% python3 -q
>>> import numpy as np
>>> import numpy.linalg as la
>>> np.set_printoptions(suppress=True, linewidth=140)
>>> feats = np.array([[0, 0, 0, 2, 0, 2],
...     [1, 0, 0, 1, 0, 2],
...     [0, 0, 3, 0, 3, 0],
...     [3, 2, 0, 0, 0, 1],
...     [0, 0, 1, 0, 3, 0],
...     [2, 3, 0, 3, 0, 0]])
>>> round(la.norm(feats, 1), 3), np.round(la.norm(feats, np.inf), 3)
(np.float64(6.0), np.float64(8.0))
>>> np.round(la.norm(feats, axis=0), 3)
array([3.742, 3.606, 3.162, 3.742, 4.243, 3.   ])
>>> theta = np.radians(60)
>>> R = np.eye(6)
>>> R[2, 2] = R[5, 5] = np.cos(theta)
>>> R[2, 5], R[5, 2] = -np.sin(theta), np.sin(theta)
>>> print(R.round(3))
[[ 1.     0.     0.     0.     0.     0.   ]
 [ 0.     1.     0.     0.     0.     0.   ]
 [ 0.     0.     0.5    0.     0.    -0.866]
 [ 0.     0.     0.     1.     0.     0.   ]
 [ 0.     0.     0.     0.     1.     0.   ]
 [ 0.     0.     0.866  0.     0.     0.5  ]]
>>> out = feats @ R.T
>>> np.allclose(feats @ feats.T, out @ out.T)
True
>>> print(np.round(la.svd(feats, compute_uv=False), 3), np.round(la.svd(out, compute_uv=False), 3))
[5.88  5.162 3.069 2.444 1.162 0.181] [5.88  5.162 3.069 2.444 1.162 0.181]
>>> np.round(np.abs(out - feats).max(axis=0), 3)
array([0.   , 0.   , 1.732, 0.   , 0.   , 2.598])
>>> round(la.det(feats), 3)
np.float64(-48.0)
>>> round(la.det(feats), 3)
np.float64(-48.0)
>>> print((feats + feats.T) / 2)
[[0.  0.5 0.  2.5 0.  2. ]
 [0.5 0.  0.  1.5 0.  2.5]
 [0.  0.  3.  0.  2.  0. ]
 [2.5 1.5 0.  0.  0.  2. ]
 [0.  0.  2.  0.  3.  0. ]
 [2.  2.5 0.  2.  0.  0. ]]
>>> (feats - feats.T) / 2
array([[ 0. , -0.5,  0. , -0.5,  0. ,  0. ],
       [ 0.5,  0. ,  0. , -0.5,  0. , -0.5],
       [ 0. ,  0. ,  0. ,  0. ,  1. ,  0. ],
       [ 0.5,  0.5,  0. ,  0. ,  0. , -1. ],
       [ 0. ,  0. , -1. ,  0. ,  0. ,  0. ],
       [ 0. ,  0.5,  0. ,  1. ,  0. ,  0. ]])
>>> la.matrix_power(feats, 4)
array([[218, 210,   0, 220,   0, 136],
       [194, 176,   0, 215,   0, 157],
       [  0,   0, 252,   0, 432,   0],
       [225, 157,   0, 239,   0, 257],
       [  0,   0, 144,   0, 252,   0],
       [346, 267,   0, 288,   0, 281]])
>>> np.round(np.sort(np.abs(la.eigvals(feats))), 3)
array([0.186, 1.268, 2.809, 2.809, 4.732, 5.465])
>>> np.allclose(feats @ feats.T, feats.T @ feats)
False
>>> np.trace(feats)
np.int64(6)
